$ python -q
>>> import numpy as np
>>> from numpy import linalg as LA
>>> np.set_printoptions(precision=3, suppress=True, linewidth=200)
>>> A = np.load("layer19.npy")
>>> A
array([[4, 0, 0, 0],
       [4, 3, 0, 0],
       [0, 0, 4, 0],
       [0, 0, 4, 3]])
>>> # triangular
>>> u, g = A[3], A[0]
>>> u @ g
np.int64(0)
>>> u @ u
np.int64(25)
>>> p = (u @ g) / (u @ u) * u
>>> round(float(LA.norm(u + g) ** 2 + LA.norm(u - g) ** 2), 3)
82.0
>>> (g - p) @ u
np.float64(0.0)
>>> g - p
array([4., 0., 0., 0.])
>>> proj = np.triu(np.array([[1, 1, 2, -1], [-2, 0, -1, -1], [1, -1, 0, 0], [2, -2, -1, 0]]), 1) + np.eye(4)
>>> other = proj @ A @ LA.inv(proj)
>>> np.trace(other), np.trace(A)
(np.float64(14.0), np.int64(14))
>>> other
array([[  8.,  -5., -17.,   0.],
       [  4.,  -1., -17.,   0.],
       [  0.,   0.,   4.,   0.],
       [  0.,   0.,   4.,   3.]])
>>> np.poly(other)
array([   1.,  -14.,   73., -168.,  144.])
>>> np.round(LA.det(other), 3)
np.float64(144.0)
>>> vals, vecs = LA.eig(A)
>>> np.prod(vals)
np.float64(144.0)
>>> np.sort(LA.eigvals(A @ A))
array([ 9.,  9., 16., 16.])
>>> vals
array([3., 3., 4., 4.])
>>> np.sort(LA.eigvals(LA.inv(A)))
array([0.25 , 0.25 , 0.333, 0.333])
>>> np.sort(LA.eigvals(A.T))
array([3., 3., 4., 4.])
>>> A @ vecs[:, 0] - vals[0] * vecs[:, 0]
array([0., 0., 0., 0.])
>>> x = np.array([1, 1, 2, -2])
>>> target = A @ x
>>> target
array([4, 7, 8, 2])
>>> LA.solve(A, target)
array([ 1.,  1.,  2., -2.])
>>> LA.solve(A.T, A[2])
array([0., 0., 1., 0.])
>>> K = np.load("test11.npy")
>>> K
array([[ 0.153, -0.508, -0.847],
       [-0.508,  0.695, -0.508],
       [-0.847, -0.508,  0.153]])
>>> # columns are unit length and at right angles
>>> np.round(K @ K, 3) + 0
array([[1., 0., 0.],
       [0., 1., 0.],
       [0., 0., 1.]])
>>> K.inv()
Traceback (most recent call last):
  File "<python-input-35>", line 1, in <module>
    K.inv()
    ^^^^^
AttributeError: 'numpy.ndarray' object has no attribute 'inv'
>>> np.trace(K)
np.float64(1.0)
>>> round(np.abs(LA.eigvals(K)).max(), 3)
np.float64(1.0)
>>> vals, vecs = LA.eigh(K)
>>> x = np.array([-1, -1, -1])
>>> round(np.abs(K).sum(axis=1).max(), 3), np.round(np.abs(vals).max(), 3)
(np.float64(1.712), np.float64(1.0))
>>> np.round(vecs * np.abs(vals) @ vecs.T, 3) + 0
array([[1., 0., 0.],
       [0., 1., 0.],
       [0., 0., 1.]])
>>> vecs * np.maximum(vals, 0) @ vecs.T
array([[ 0.576, -0.254, -0.424],
       [-0.254,  0.847, -0.254],
       [-0.424, -0.254,  0.576]])
>>> feats = np.loadtxt("arr.csv", delimiter=",")
>>> feats
array([[ 0.446, -2.162,  3.97 ,  1.063],
       [ 0.655,  0.239, -0.568,  2.333],
       [ 1.115,  0.937, -1.447, -0.762]])
>>> u, g = feats[1], feats[2]
>>> round(u @ u, 3)
np.float64(6.252)
>>> p = (u @ g) / (u @ u) * u
>>> p.round(3) + 0
array([ 0.   ,  0.   ,  0.   , -0.001])
>>> Uu, s, VT = LA.svd(feats, full_matrices=False)
>>> np.round(np.abs(VT[0]), 3) + 0
array([0.   , 0.471, 0.845, 0.254])
>>> np.round(Uu.T @ feats @ VT.T, 3) + 0
array([[5.  , 0.  , 0.  ],
       [0.  , 2.5 , 0.  ],
       [0.  , 0.  , 1.25]])
>>> s
array([5.  , 2.5 , 1.25])
>>> round(float(np.sqrt((s ** 2).sum())), 3), round(LA.norm(feats), 3)
(5.728, np.float64(5.728))
>>> s / s[0]
array([1.  , 0.5 , 0.25])
>>> np.allclose(Uu * s @ VT, feats)
True
>>> Uu.shape, s.shape, VT.shape
((3, 3), (3,), (3, 4))
>>> C2 = feats.T @ feats
>>> np.allclose(C2, C2.T)
True
>>> (feats @ feats.T).shape
(3, 3)
>>> LA.matrix_rank(C2)
np.int64(3)
>>> C2
array([[  1.871,   0.237,  -0.215,   1.153],
       [  0.237,   5.609, -10.075,  -2.455],
       [ -0.215, -10.075,  18.177,   3.998],
       [  1.153,  -2.455,   3.998,   7.154]])
>>> round(np.trace(C2), 3), round((feats ** 2).sum(), 3)
(np.float64(32.811), np.float64(32.811))
>>> LA.svd(K, compute_uv=False)
array([1., 1., 1.])
>>> np.round(K @ K.T, 3) + 0
array([[1., 0., 0.],
       [0., 1., 0.],
       [0., 0., 1.]])
>>> LA.pinv(K)
array([[ 0.153, -0.508, -0.847],
       [-0.508,  0.695, -0.508],
       [-0.847, -0.508,  0.153]])
>>> mat = np.load("x.npy")
>>> mat
array([[0, 0],
       [0, 1]])
>>> other = np.array([[0, 3], [1, 0]])
>>> W2 = np.kron(other, mat)
>>> W2.shape
(4, 4)
>>> W2
array([[0, 0, 0, 0],
       [0, 0, 0, 3],
       [0, 0, 0, 0],
       [0, 1, 0, 0]])
>>> other = np.array([[0, -1, -1], [-1, -1, -2]])
>>> np.einsum("ij,ij->i", mat, mat)
array([0, 1])
>>> np.vstack([mat, other.T]).shape
(5, 2)
>>> proj = np.triu(np.array([[-2, -8], [-7, -9]]), 1) + np.eye(2)
>>> other = proj @ mat @ LA.inv(proj)
>>> proj @ mat - mat @ proj
array([[ 0., -8.],
       [ 0.,  0.]])
>>> np.trace(other), np.trace(mat)
(np.float64(1.0), np.int64(1))
>>> X = np.load("data.npy")
>>> X
array([[ 3, -4,  0, -1],
       [-9, -7, -6, -3],
       [-4,  5, 10, -5],
       [ 0, -5, -5, 15]])
>>> other = X ** -1
Traceback (most recent call last):
  File "<python-input-81>", line 1, in <module>
    other = X ** -1
            ~~^^~~~
ValueError: Integers to negative integer powers are not allowed.
>>> other = LA.inv(X)
>>> round(LA.det(X) * LA.det(other), 3)
np.float64(1.0)
>>> W1 = np.array([[2, 1, 1, 0, 2, 1],
...     [1, 2, 0, 1, 2, 1],
...     [0, 2, 2, 2, 0, 0],
...     [2, 2, 1, 2, 1, 0]])
>>> coef = np.array([3, 0, 1, 2, 2, 2])
>>> hid = np.maximum(X @ W1 + coef, 0)
>>> (hid > 0).mean(axis=0)
array([0.5 , 0.5 , 0.75, 0.5 , 0.25, 0.5 ])
>>> hid
array([[ 3,  0,  3,  0,  0,  1],
       [ 0,  0,  0,  0,  0,  0],
       [ 0, 16, 12, 17,  0,  3],
       [28, 10,  6, 17,  7,  0]])
>>> LA.matrix_rank(hid)
np.int64(3)
>>> W2 = np.array([[-3, -4], [-3, 0], [5, -3], [0, 2], [5, 3], [4, 0]])
>>> (hid @ W2).round(6).argmax(axis=1)
array([0, 0, 0, 0])
>>> Uu, s, VT = LA.svd(X, full_matrices=False)
>>> round(np.sqrt((s ** 2).sum()), 3), round(LA.norm(X), 3)
(np.float64(25.338), np.float64(25.338))
>>> np.cumsum(s ** 2) / np.sum(s ** 2)
array([0.607, 0.875, 0.975, 1.   ])
>>> np.abs(Uu[:, 0]).round(6).argmax()
np.int64(3)
>>> np.round(Uu.T @ X @ VT.T, 3) + 0
array([[19.734,  0.   ,  0.   ,  0.   ],
       [ 0.   , 13.123,  0.   ,  0.   ],
       [ 0.   ,  0.   ,  8.015,  0.   ],
       [ 0.   ,  0.   ,  0.   ,  4.016]])
>>> s
array([19.734, 13.123,  8.015,  4.016])
>>> (s > 1e-8).sum()
np.int64(4)
>>> Uu.shape, s.shape, VT.shape
((4, 4), (4,), (4, 4))
>>> s / s[0]
array([1.   , 0.665, 0.406, 0.203])
>>> np.allclose(Uu * s @ VT, X)
True
>>> np.abs(VT[0])
array([0.037, 0.427, 0.552, 0.716])
>>> other = X[0, 0] * X[1:] - np.outer(X[1:, 0], X[0])
>>> other
array([[  0, -57, -18, -18],
       [  0,  -1,  30, -19],
       [  0, -15, -15,  45]])
>>> LA.matrix_rank(other), LA.matrix_rank(X)
(np.int64(3), np.int64(4))
>>> M = np.load("a.npy")
>>> M
array([[-1, -2,  0,  0,  0,  0],
       [-3, -1,  0,  0,  0,  0],
       [-2,  0,  0,  0,  0,  0],
       [ 0,  0, -1, -2,  0,  0],
       [ 0,  0, -3, -1,  0,  0],
       [ 0,  0, -2,  0,  0,  0],
       [ 0,  0,  0,  0, -1, -2],
       [ 0,  0,  0,  0, -3, -1],
       [ 0,  0,  0,  0, -2,  0]])
>>> round(LA.norm(feats, 2), 3)
np.float64(5.0)
>>> np.round(LA.norm(feats[1] - feats[2]), 3)
np.float64(3.324)
>>> round(float(LA.norm(feats, "nuc")), 3)
8.75
>>> def softmax(z):
...     e = np.exp(z - z.max(axis=-1, keepdims=True))
...     return e / e.sum(axis=-1, keepdims=True)
... 
>>> np.round(softmax(10 * M[4]), 3) + 0
array([0.25, 0.25, 0.  , 0.  , 0.25, 0.25])
>>> scores = M @ M.T / np.sqrt(6)
>>> softmax(scores).round(6).argmax(axis=1)
array([0, 1, 1, 3, 4, 4, 6, 7, 7])
>>> softmax(scores)
array([[0.325, 0.325, 0.096, 0.042, 0.042, 0.042, 0.042, 0.042, 0.042],
       [0.091, 0.701, 0.137, 0.012, 0.012, 0.012, 0.012, 0.012, 0.012],
       [0.091, 0.464, 0.205, 0.04 , 0.04 , 0.04 , 0.04 , 0.04 , 0.04 ],
       [0.042, 0.042, 0.042, 0.325, 0.325, 0.096, 0.042, 0.042, 0.042],
       [0.012, 0.012, 0.012, 0.091, 0.701, 0.137, 0.012, 0.012, 0.012],
       [0.04 , 0.04 , 0.04 , 0.091, 0.464, 0.205, 0.04 , 0.04 , 0.04 ],
       [0.042, 0.042, 0.042, 0.042, 0.042, 0.042, 0.325, 0.325, 0.096],
       [0.012, 0.012, 0.012, 0.012, 0.012, 0.012, 0.091, 0.701, 0.137],
       [0.04 , 0.04 , 0.04 , 0.04 , 0.04 , 0.04 , 0.091, 0.464, 0.205]])
